$ python -q
>>> import numpy as np
>>> import numpy.linalg as la
>>> np.set_printoptions(precision=2, suppress=True, linewidth=120)
>>> feats = np.loadtxt("m.csv", delimiter=",")
>>> print(feats)
[[ 0.  0. -1. -2. -2. -1. -1.]
 [ 0.  0.  2. -2. -2.  0.  0.]
 [-1.  2.  0.  0.  0.  0.  0.]
 [-2. -2.  0.  0.  0.  0.  0.]
 [-2. -2.  0.  0.  0.  0.  0.]
 [-1.  0.  0.  0.  0.  0.  0.]
 [-1.  0.  0.  0.  0.  0.  0.]]
>>> np.trace(feats)
np.float64(0.0)
>>> print(feats @ feats)
[[11.  6.  0.  0.  0.  0.  0.]
 [ 6. 12.  0.  0.  0.  0.  0.]
 [ 0.  0.  5. -2. -2.  1.  1.]
 [ 0.  0. -2.  8.  8.  2.  2.]
 [ 0.  0. -2.  8.  8.  2.  2.]
 [ 0.  0.  1.  2.  2.  1.  1.]
 [ 0.  0.  1.  2.  2.  1.  1.]]
>>> np.allclose(feats, feats.T)
True
>>> left, s, VT = la.svd(feats)
>>> evecs = VT[:(s > 1e-8).sum()]
>>> rng = np.random.default_rng(642471)
>>> vec = feats[1] + 3 * feats[2] + rng.integers(2) * np.eye(7)[3]
>>> vec
array([-3.,  6.,  2., -1., -2.,  0.,  0.])
>>> np.allclose(evecs.T @ evecs @ vec, vec)
False
>>> W2 = np.array([[-0.5, 2.5, -0.6, 0.2, -0.3, 0.9, -1.2, -2.5, -0.8, 0.0, 0.0],
...     [0.9, -0.1, -0.2, 1.4, -0.8, 0.3, -0.2, -0.9, 0.7, 0.7, 1.0],
...     [0.2, 0.5, 1.4, -1.3, -0.9, -0.5, 0.4, -0.2, -0.7, -1.7, 0.8],
...     [-1.0, 0.4, 0.6, -1.1, 0.2, -1.0, 0.3, 1.2, -0.4, -1.1, 1.7]])
>>> J = np.array([[0, -1, 4, -2],
...     [-1, 0, -1, 3],
...     [-2, -2, -1, 1],
...     [2, -1, -2, -4],
...     [-3, 4, 3, -5],
...     [-4, 2, 2, 2],
...     [-1, -3, -5, -5],
...     [0, 0, 5, 3],
...     [1, -5, 1, -1],
...     [1, 1, -4, -3],
...     [4, -1, -3, -1],
...     [5, 4, -5, 3],
...     [5, -2, -4, -1],
...     [3, 3, -4, 4],
...     [-4, -3, 2, 3]]) @ W2 + 0.02 * rng.normal(size=(15, 11))
>>> J
array([[  1.89,   1.25,   4.59,  -4.42,  -3.2 ,  -0.33,   1.19,  -2.29,  -2.68,  -5.34,  -1.19],
       [ -2.67,  -1.81,   0.97,  -2.16,   1.82,  -3.42,   1.69,   6.29,   0.3 ,  -1.6 ,   4.28],
       [ -2.  ,  -4.91,   0.78,  -3.  ,   3.31,  -2.91,   2.7 ,   8.18,   0.52,  -0.78,  -1.09],
       [  1.71,   2.52,  -6.18,   6.01,   1.19,   6.47,  -4.19,  -8.47,   0.69,   7.1 ,  -9.41],
       [ 10.74,  -8.39,   2.22,   6.59,  -5.99,   2.02,   2.51,  -2.67,   5.1 ,   3.2 ,  -2.09],
       [  2.19,  -8.4 ,   6.02,  -2.8 ,  -1.82,  -6.03,   5.8 ,  10.21,   2.41,  -4.21,   6.99],
       [  1.8 ,  -6.73,  -8.81,   7.61,   6.19,   5.69,  -1.7 ,   0.2 ,   4.22,  11.89, -15.49],
       [ -2.02,   3.69,   8.8 ,  -9.8 ,  -3.94,  -5.5 ,   2.89,   2.6 ,  -4.71, -11.82,   9.1 ],
       [ -3.78,   3.1 ,   1.17,  -6.99,   2.61,  -0.09,  -0.11,   0.6 ,  -4.59,  -4.1 ,  -5.95],
       [  2.59,  -0.79,  -8.18,  10.1 ,   1.89,   6.16,  -3.92,  -6.22,   3.89,  10.8 ,  -7.28],
       [ -2.51,   8.19,  -6.99,   4.38,   2.11,   5.77,  -6.09,  -9.69,  -1.37,   5.49,  -5.09],
       [ -2.88,  10.82,  -9.  ,   9.79,   0.41,   5.18,  -7.85, -11.49,   1.09,   7.99,   5.09],
       [ -4.11,  10.3 ,  -8.82,   4.52,   3.52,   6.92,  -7.48, -11.1 ,  -2.2 ,   6.51,  -6.91],
       [ -3.6 ,   6.8 ,  -5.59,   5.63,   1.09,   1.61,  -4.6 ,  -4.61,   0.88,   4.49,   6.63],
       [ -3.3 ,  -7.51,   7.62, -10.9 ,   2.43,  -8.5 ,   7.11,  15.93,  -1.51,  -8.79,   3.71]])
>>> vec = np.array([-1, 3, 8, 3, 0, -1, -2, -9, -4, -9, -3])
>>> a = np.maximum(J @ vec, 0)
>>> np.maximum(J @ (3 * vec), 0)
array([318.86,   0.  ,   0.  ,  42.44,   0.  ,   0.  ,   0.  , 385.18, 208.5 ,   0.  , 147.98,  45.34, 170.6 ,   0.  ,
         0.  ])
>>> J.T @ a
array([ -697.98,  2012.38,   630.07, -1507.57,  -337.91,   100.35,  -413.21, -1270.87, -1375.77, -1507.99,   -71.93])
>>> W = np.array([[-1, -1, -3, -3, 3, -1],
...     [-2, 2, 1, 1, -3, -1],
...     [-3, 1, 0, -1, -1, 1],
...     [3, 0, -1, -1, -1, -2],
...     [2, -2, -2, 0, -3, -3],
...     [2, 3, 3, -1, 1, -3],
...     [0, -1, -3, 3, -1, -2]])
>>> c = np.array([1, -2, 1, 0, 0, -2])
>>> act = np.maximum(feats @ W + c, 0)
>>> (act > 0).astype(int)
array([[0, 0, 1, 1, 1, 1],
       [0, 1, 1, 0, 1, 1],
       [0, 1, 1, 1, 0, 0],
       [1, 0, 1, 1, 0, 1],
       [1, 0, 1, 1, 0, 1],
       [1, 0, 1, 1, 0, 0],
       [1, 0, 1, 1, 0, 0]])
>>> la.matrix_rank(act)
np.int64(5)
>>> W2 = np.array([[8, 6], [4, 4], [6, 1], [1, 7], [1, 7], [7, 1]])
>>> W @ W2
array([[-37, -14],
       [-11, -18],
       [-15, -27],
       [  2,   1],
       [-28, -22],
       [ 25,  24],
       [-34,   5]])
>>> act @ W2
array([[136.,  89.],
       [134.,  75.],
       [ 53.,  53.],
       [104.,  77.],
       [104.,  77.],
       [ 43.,  37.],
       [ 43.,  37.]])
>>> M = np.load("out0.npy")
>>> print(M)
[[6. 1. 1. 1. 1. 1.]
 [1. 6. 1. 1. 1. 1.]
 [1. 1. 6. 1. 1. 1.]
 [1. 1. 1. 6. 1. 1.]
 [1. 1. 1. 1. 6. 1.]
 [1. 1. 1. 1. 1. 6.]]
>>> L = la.cholesky(M)
>>> L
array([[2.45, 0.  , 0.  , 0.  , 0.  , 0.  ],
       [0.41, 2.42, 0.  , 0.  , 0.  , 0.  ],
       [0.41, 0.35, 2.39, 0.  , 0.  , 0.  ],
       [0.41, 0.35, 0.3 , 2.37, 0.  , 0.  ],
       [0.41, 0.35, 0.3 , 0.26, 2.36, 0.  ],
       [0.41, 0.35, 0.3 , 0.26, 0.24, 2.35]])
>>> round(np.prod(np.diag(L)) ** 2, 2), np.round(la.det(M), 2)
(np.float64(34375.0), np.float64(34375.0))
>>> vec = np.array([3, -6, -4, 3, 7, -7])
>>> (M @ vec).argmax()
np.int64(4)
>>> print(M * vec)
[[ 18.  -6.  -4.   3.   7.  -7.]
 [  3. -36.  -4.   3.   7.  -7.]
 [  3.  -6. -24.   3.   7.  -7.]
 [  3.  -6.  -4.  18.   7.  -7.]
 [  3.  -6.  -4.   3.  42.  -7.]
 [  3.  -6.  -4.   3.   7. -42.]]
>>> print(M @ np.eye(6)[0])
[6. 1. 1. 1. 1. 1.]
>>> print(M @ (2 * vec))
[ 22. -68. -48.  22.  62. -78.]
>>> print(np.sign((M @ vec).round(6)))
[ 1. -1. -1.  1.  1. -1.]
>>> M @ np.ones(6)
array([11., 11., 11., 11., 11., 11.])
>>> data = np.load("test8.npy")
>>> data
array([[ 1.2,  0.3, -0.7, -0.2],
       [-0.1, -0.1, -0.3,  0.4],
       [ 1.4, -0.1,  0. , -1.7],
       [ 0.9, -1.2, -0.3, -1. ],
       [-1.6,  0.2,  0. , -0.2],
       [ 0.1, -0.2, -0.2, -1.3]])
>>> Y = data / la.norm(data, axis=1, keepdims=True)
>>> cov = Y @ Y.T
>>> cov[0]
array([ 1.  , -0.03,  0.63,  0.43, -0.78,  0.24])
